% python3 -q
>>> import numpy as np
>>> import numpy.linalg as la
>>> np.set_printoptions(suppress=True, linewidth=120)
>>> W0 = np.load("a.npy")
>>> W0
array([[-19,   0,  -3],
       [ -3,  20,  -2],
       [  2,   0, -40]])
>>> O, Rm = la.qr(W0)
>>> np.round(O @ Rm, 3) + 0
array([[-19.,   0.,  -3.],
       [ -3.,  20.,  -2.],
       [  2.,   0., -40.]])
>>> O.round(3) + 0
array([[-0.982,  0.154,  0.105],
       [-0.155, -0.988,  0.   ],
       [ 0.103, -0.016,  0.995]])
>>> print(O.shape, Rm.shape)
(3, 3) (3, 3)
>>> print(round(float(abs(Rm[0, 0])), 3), round(la.norm(W0[:, 0]), 3))
19.339 19.339
>>> np.round(np.abs(np.diag(Rm)), 3)
array([19.339, 19.758, 40.094])
>>> E = np.diag(20 * np.array([3, -3, -3, 2, -3])) + np.array([[0, 9, 2, 8, 0],
...     [4, 7, 8, 9, 6],
...     [3, 7, 6, 1, 2],
...     [5, 8, 6, 2, 4],
...     [9, 0, 7, 1, 8]])
>>> E
array([[ 60,   9,   2,   8,   0],
       [  4, -53,   8,   9,   6],
       [  3,   7, -54,   1,   2],
       [  5,   8,   6,  42,   4],
       [  9,   0,   7,   1, -52]])
>>> np.round(la.eigvals(E), 3)
array([ 62.945+0.j   ,  40.284+0.j   , -44.491+0.j   , -57.869+0.665j, -57.869-0.665j])
>>> print(np.einsum("ij,ji->", E, E))
14261
>>> np.einsum("ii->", E)
np.int64(-57)
>>> np.kron(np.eye(2, dtype=int), E)
array([[ 60,   9,   2,   8,   0,   0,   0,   0,   0,   0],
       [  4, -53,   8,   9,   6,   0,   0,   0,   0,   0],
       [  3,   7, -54,   1,   2,   0,   0,   0,   0,   0],
       [  5,   8,   6,  42,   4,   0,   0,   0,   0,   0],
       [  9,   0,   7,   1, -52,   0,   0,   0,   0,   0],
       [  0,   0,   0,   0,   0,  60,   9,   2,   8,   0],
       [  0,   0,   0,   0,   0,   4, -53,   8,   9,   6],
       [  0,   0,   0,   0,   0,   3,   7, -54,   1,   2],
       [  0,   0,   0,   0,   0,   5,   8,   6,  42,   4],
       [  0,   0,   0,   0,   0,   9,   0,   7,   1, -52]])
>>> round(la.eigvals(E).sum().real, 3)
np.float64(-57.0)
>>> Uu, s, Vt = la.svd(E, full_matrices=False)
>>> np.round(Uu.T @ E @ Vt.T, 3) + 0
array([[64.984,  0.   ,  0.   ,  0.   ,  0.   ],
       [ 0.   , 61.717,  0.   ,  0.   ,  0.   ],
       [ 0.   ,  0.   , 53.794,  0.   ,  0.   ],
       [ 0.   ,  0.   ,  0.   , 45.362,  0.   ],
       [ 0.   ,  0.   ,  0.   ,  0.   , 38.608]])
>>> np.round(Uu.T @ Uu, 3) + 0
array([[1., 0., 0., 0., 0.],
       [0., 1., 0., 0., 0.],
       [0., 0., 1., 0., 0.],
       [0., 0., 0., 1., 0.],
       [0., 0., 0., 0., 1.]])
>>> print(np.allclose(Uu * s @ Vt, E))
True
>>> G = E.T @ E
>>> G
array([[3731,  389,   83,  738, -418],
       [ 389, 3003, -736,  -62, -272],
       [  83, -736, 3069,  293, -400],
       [ 738,  -62,  293, 1911,  172],
       [-418, -272, -400,  172, 2760]])
>>> np.diag(G)
array([3731, 3003, 3069, 1911, 2760])
>>> np.allclose(G, G.T)
True
>>> np.round(la.svd(E, compute_uv=False) ** 2, 3)
array([4222.977, 3808.993, 2893.765, 2057.672, 1490.593])
>>> np.trace(G), (E ** 2).sum()
(np.int64(14474), np.int64(14474))
>>> vals, evecs = la.eigh(G)
>>> x0 = np.array([1, -1, -2, 2, 2])
>>> np.round(evecs * np.maximum(vals, 0) @ evecs.T, 3)
array([[3731.,  389.,   83.,  738., -418.],
       [ 389., 3003., -736.,  -62., -272.],
       [  83., -736., 3069.,  293., -400.],
       [ 738.,  -62.,  293., 1911.,  172.],
       [-418., -272., -400.,  172., 2760.]])
>>> x0 @ G @ x0
np.int64(38488)
>>> np.round(la.eigvalsh(G[1:, 1:]), 3)
array([1698.925, 2176.379, 3052.66 , 3815.036])
>>> print(round(x0 @ G @ x0 / (x0 @ x0), 3), round(vals[0], 3), np.round(vals[-1], 3))
2749.143 1490.593 4222.977
>>> np.abs(G).sum(axis=1).max(), round(float(np.abs(vals).max()), 3)
(np.int64(5359), 4222.977)
>>> proj = np.triu(np.array([[3, 3, 5, 2, 1],
...     [1, 3, 1, 2, 0],
...     [0, 2, 0, 4, 3],
...     [2, 3, 2, 4, 0],
...     [5, 2, 5, 1, 1]]), 1) + np.eye(5)
>>> Y = proj @ E @ la.inv(proj)
>>> la.matrix_rank(Y)
np.int64(5)
>>> np.trace(Y), np.trace(E)
(np.float64(-57.0), np.int64(-57))
>>> print(proj @ E - E @ proj)
[[  46. -288. -536.  -29.  -82.]
 [  13.   11.   -9.  151.  -18.]
 [  47.   23.   23.  367.   19.]
 [   0.  -15.  -33.  -50.  -23.]
 [   0.  -27.  -45.  -46.  -30.]]
>>> M = np.load("out18.npy")
>>> M
array([[ 1.999,  1.701,  3.91 ,  1.68 ],
       [-1.182, -1.473,  3.162,  3.381],
       [-2.839, -3.734,  0.769, -1.552],
       [ 0.621, -2.29 ,  2.047, -3.896],
       [ 0.507, -2.84 , -2.418,  3.291],
       [-2.248, -1.611, -3.994, -1.181],
       [-3.081, -1.342, -3.369, -1.533],
       [-2.595,  2.407, -2.28 ,  2.697],
       [-1.506,  1.892,  3.867,  2.049],
       [ 0.904,  1.22 ,  4.543,  1.435],
       [ 3.605,  1.952,  2.708, -0.926],
       [-0.784,  0.121,  4.629, -1.716],
       [ 3.956,  2.524, -1.716, -0.192],
       [-0.799,  2.185, -3.006,  3.249],
       [-2.468, -3.905, -0.714, -1.776],
       [-0.56 , -0.971,  0.833, -4.801],
       [ 3.237,  2.782, -0.931,  2.433],
       [ 1.844, -2.599,  1.04 ,  3.71 ],
       [ 4.018,  0.897, -1.494,  2.413],
       [ 2.867, -4.041,  0.193, -0.639],
       [-1.139, -4.326, -2.218,  0.271],
       [-4.39 , -0.209,  2.108, -1.114],
       [ 2.623,  0.873, -4.12 ,  0.62 ],
       [ 4.471,  1.859, -1.233, -0.197]])
>>> Y = np.c_[M[:, :1] @ np.array([[2]]), np.array([1, 1, 1, 1, 2, 2, 2, 2, 0, 2, 0, 0, 2, 2, 2, 0, 2, 0, 1, 1, 0, 2, 1, 2])]
>>> Y
array([[ 3.998,  1.   ],
       [-2.364,  1.   ],
       [-5.678,  1.   ],
       [ 1.242,  1.   ],
       [ 1.014,  2.   ],
       [-4.496,  2.   ],
       [-6.162,  2.   ],
       [-5.19 ,  2.   ],
       [-3.012,  0.   ],
       [ 1.808,  2.   ],
       [ 7.21 ,  0.   ],
       [-1.568,  0.   ],
       [ 7.912,  2.   ],
       [-1.598,  2.   ],
       [-4.936,  2.   ],
       [-1.12 ,  0.   ],
       [ 6.474,  2.   ],
       [ 3.688,  0.   ],
       [ 8.036,  1.   ],
       [ 5.734,  1.   ],
       [-2.278,  0.   ],
       [-8.78 ,  2.   ],
       [ 5.246,  1.   ],
       [ 8.942,  2.   ]])
>>> la.matrix_rank(np.c_[M, Y])
np.int64(5)
>>> print(np.round(la.norm(Y - M @ la.lstsq(M, Y)[0], axis=0), 3) + 0)
[0.    6.817]
>>> la.matrix_rank(Y)
np.int64(2)
>>> np.round(la.norm(la.qr(M)[0].T @ Y, axis=0) ** 2 / ((Y ** 2).sum(axis=0) + 1e-12), 3)
array([1.   , 0.089])
